$ ipython --no-banner

In [1]: import numpy as np

In [2]: np.set_printoptions(precision=2, suppress=True, linewidth=140)

In [3]: arr = np.loadtxt("out7.csv", delimiter=",")

In [4]: print(arr)
[[  0.97   2.18  -9.46  -9.48  -6.46   7.51   4.07]
 [  1.33   2.61 -12.14 -12.13  -7.98   9.38   5.44]
 [  1.46   2.97 -13.7  -13.59  -9.06  10.56   6.14]
 [ -1.46  -2.93  13.18  13.15   8.81 -10.2   -5.77]
 [  0.49   0.94  -4.32  -4.34  -2.86   3.39   1.87]
 [ -1.09  -2.17   9.9    9.86   6.53  -7.63  -4.37]
 [ -0.78  -1.6    7.04   7.08   4.66  -5.53  -3.14]
 [  1.46   3.   -13.28 -13.22  -8.88  10.26   5.92]
 [  0.56   1.02  -4.73  -4.72  -3.2    3.76   2.1 ]
 [ -0.55  -1.2    5.43   5.34   3.56  -4.15  -2.38]
 [ -1.88  -3.63  16.47  16.45  10.91 -12.77  -7.29]
 [ -1.01  -1.88   8.79   8.82   5.92  -6.82  -3.88]
 [ -1.35  -2.8   12.16  12.12   8.02  -9.38  -5.39]
 [  0.71   1.55  -6.53  -6.52  -4.38   5.08   2.96]
 [ -1.44  -3.08  13.65  13.63   9.03 -10.67  -6.15]
 [ -0.4   -0.79   3.69   3.7    2.59  -2.93  -1.73]]

In [5]: C2 = np.cov(arr, rowvar=False)

In [6]: print(np.polyfit(arr[:, 5], arr[:, 0], 1))
[ 0.14 -0.01]

In [7]: print(C2.shape)
(7, 7)

In [8]: f = np.array([3, 3, 2])

In [9]: print(np.convolve(arr[0], f))
[  2.91   9.45 -19.9  -52.46 -66.74 -15.81  21.82  27.23   8.14]
